$ ipython --no-banner

In [1]: import numpy as np

In [2]: np.set_printoptions(precision=1, suppress=True, linewidth=200)

In [3]: M = np.load("m.npy")

In [4]: M
Out[4]: 
array([[ 1,  0,  3],
       [-2, -3,  1],
       [-4, -4, -2],
       [-4, -3, -5],
       [-1,  0, -2],
       [ 2,  2, -4],
       [ 1,  5, -1],
       [ 4,  7, -2],
       [ 5,  5,  1],
       [ 2,  4,  1],
       [ 2,  6, -1],
       [ 5,  3,  2],
       [ 8,  5,  1],
       [ 9,  7,  0],
       [ 6,  4,  0],
       [ 4,  2,  1],
       [ 3,  4, -1],
       [ 3,  4, -3],
       [ 4,  1, -3],
       [ 2, -1, -6],
       [-1, -2, -7]])

In [5]: r0, v = M[19], M[5]

In [6]: r0 @ r0
Out[6]: np.int64(41)

In [7]: r0 @ v
Out[7]: np.int64(26)

In [8]: pr = (r0 @ v) / (r0 @ r0) * r0

In [9]: np.outer(r0, v)
Out[9]: 
array([[  4,   4,  -8],
       [ -2,  -2,   4],
       [-12, -12,  24]])

In [10]: Xs = M - M.mean(axis=0)

In [11]: left, sig, Vh = np.linalg.svd(Xs, full_matrices=False)

In [12]: np.searchsorted(np.cumsum(sig ** 2) / (sig ** 2).sum(), 0.9) + 1
Out[12]: np.int64(2)

In [13]: Vh[0] * np.sign(Vh[0, np.abs(Vh[0]).argmax()])
Out[13]: array([0.7, 0.7, 0.3])

In [14]: sig ** 2 / (sig ** 2).sum()
Out[14]: array([0.7, 0.2, 0.1])

In [15]: np.abs(left[:, 0]).argmax()
Out[15]: np.int64(3)

In [16]: np.round((sig ** 2).sum() ** 2 / (sig ** 4).sum(), 1)
Out[16]: np.float64(1.7)

In [17]: gram = np.cov(M, rowvar=False)

In [18]: np.polyfit(M[:, 2], M[:, 1], 1)
Out[18]: array([0.5, 2.8])

In [19]: gram
Out[19]: 
array([[11.9,  9.3,  3.8],
       [ 9.3, 11.5,  3.5],
       [ 3.8,  3.5,  7.1]])

In [20]: M.std(axis=0)
Out[20]: array([3.4, 3.3, 2.6])

In [21]: np.corrcoef(M.T)
Out[21]: 
array([[1. , 0.8, 0.4],
       [0.8, 1. , 0.4],
       [0.4, 0.4, 1. ]])

In [22]: np.median(M, axis=0)
Out[22]: array([ 2.,  3., -1.])

In [23]: q, R = np.linalg.qr(M)

In [24]: np.abs(np.diag(R))
Out[24]: array([18.8,  9.2, 13.3])

In [25]: np.round(q.T @ q, 1) + 0
Out[25]: 
array([[1., 0., 0.],
       [0., 1., 0.],
       [0., 0., 1.]])

In [26]: np.round(q @ R, 1) + 0
Out[26]: 
array([[ 1.,  0.,  3.],
       [-2., -3.,  1.],
       [-4., -4., -2.],
       [-4., -3., -5.],
       [-1.,  0., -2.],
       [ 2.,  2., -4.],
       [ 1.,  5., -1.],
       [ 4.,  7., -2.],
       [ 5.,  5.,  1.],
       [ 2.,  4.,  1.],
       [ 2.,  6., -1.],
       [ 5.,  3.,  2.],
       [ 8.,  5.,  1.],
       [ 9.,  7.,  0.],
       [ 6.,  4.,  0.],
       [ 4.,  2.,  1.],
       [ 3.,  4., -1.],
       [ 3.,  4., -3.],
       [ 4.,  1., -3.],
       [ 2., -1., -6.],
       [-1., -2., -7.]])

In [27]: q.round(1) + 0
Out[27]: 
array([[-0.1, -0.1,  0.2],
       [ 0.1, -0.1,  0.1],
       [ 0.2, -0.1, -0.1],
       [ 0.2,  0. , -0.4],
       [ 0.1,  0.1, -0.1],
       [-0.1,  0. , -0.3],
       [-0.1,  0.5, -0.1],
       [-0.2,  0.4, -0.2],
       [-0.3,  0.1,  0.1],
       [-0.1,  0.3,  0.1],
       [-0.1,  0.5, -0.1],
       [-0.3, -0.1,  0.1],
       [-0.4, -0.2,  0.1],
       [-0.5, -0.1,  0. ],
       [-0.3, -0.1,  0. ],
       [-0.2, -0.1,  0.1],
       [-0.2,  0.2, -0.1],
       [-0.2,  0.2, -0.2],
       [-0.2, -0.3, -0.2],
       [-0.1, -0.3, -0.5],
       [ 0.1, -0.1, -0.5]])

In [28]: np.allclose(R.T @ R, M.T @ M)
Out[28]: True
